$ ipython --no-banner

In [1]: import numpy as np

In [2]: from numpy import linalg as LA

In [3]: np.set_printoptions(precision=2, suppress=True, linewidth=200, legacy="1.25")

In [4]: rd = lambda a: np.round(a, 2) + 0

In [5]: W0 = np.load("layer11.npy")

In [6]: W0
Out[6]: 
array([[ 24,  24,  32,  32],
       [ 24,  48,  32,  64],
       [-36, -36,  32,  32],
       [-36, -72,  32,  64]])

In [7]: np.kron(np.eye(2, dtype=int), W0)
Out[7]: 
array([[ 24,  24,  32,  32,   0,   0,   0,   0],
       [ 24,  48,  32,  64,   0,   0,   0,   0],
       [-36, -36,  32,  32,   0,   0,   0,   0],
       [-36, -72,  32,  64,   0,   0,   0,   0],
       [  0,   0,   0,   0,  24,  24,  32,  32],
       [  0,   0,   0,   0,  24,  48,  32,  64],
       [  0,   0,   0,   0, -36, -36,  32,  32],
       [  0,   0,   0,   0, -36, -72,  32,  64]])

In [8]: rd(LA.eigvals(W0).sum().real)
Out[8]: 168.0

In [9]: A2 = W0[0, 0] * W0[1:] - np.outer(W0[1:, 0], W0[0])

In [10]: A2
Out[10]: 
array([[   0,  576,    0,  768],
       [   0,    0, 1920, 1920],
       [   0, -864, 1920, 2688]])

In [11]: np.flatnonzero(~A2.round(6).any(axis=1))
Out[11]: array([], dtype=int64)

In [12]: rng = np.random.default_rng(94558)

In [13]: labels = rng.permutation(4)

In [14]: labels
Out[14]: array([3, 0, 2, 1])

In [15]: A2 = W0[labels][:, labels]

In [16]: np.allclose(A2, W0)
Out[16]: False

In [17]: A2
Out[17]: 
array([[ 64, -36,  32, -72],
       [ 32,  24,  32,  24],
       [ 32, -36,  32, -36],
       [ 64,  24,  32,  48]])

In [18]: np.diag(A2)
Out[18]: array([64, 24, 32, 48])

In [19]: LA.determinant(W0)
AttributeError: module 'numpy.linalg' has no attribute 'determinant'


In [20]: W0 @ W0
Out[20]: 
array([[ -1152,  -1728,   3584,   5376],
       [ -1728,  -2880,   5376,   8960],
       [ -4032,  -6048,   -256,   -384],
       [ -6048, -10080,   -384,   -640]])

In [21]: (W0 - W0.T) / 2
Out[21]: 
array([[  0.,   0.,  34.,  34.],
       [  0.,   0.,  34.,  68.],
       [-34., -34.,   0.,   0.],
       [-34., -68.,   0.,   0.]])

In [22]: J = np.loadtxt("arr.csv", delimiter=",")

In [23]: J
Out[23]: 
array([[2., 3., 5., 1., 4., 3., 2.],
       [2., 2., 3., 5., 1., 4., 3.],
       [3., 2., 2., 3., 5., 1., 4.],
       [4., 3., 2., 2., 3., 5., 1.],
       [1., 4., 3., 2., 2., 3., 5.],
       [5., 1., 4., 3., 2., 2., 3.],
       [3., 5., 1., 4., 3., 2., 2.]])

In [24]: q, Rm = LA.qr(J)

In [25]: np.allclose(Rm.T @ Rm, J.T @ J)
Out[25]: True

In [26]: np.trace(q @ q.T)
Out[26]: 7.0

In [27]: rd(np.abs(np.diag(Rm)))
Out[27]: array([8.25, 5.31, 4.35, 3.7 , 3.23, 3.06, 2.92])
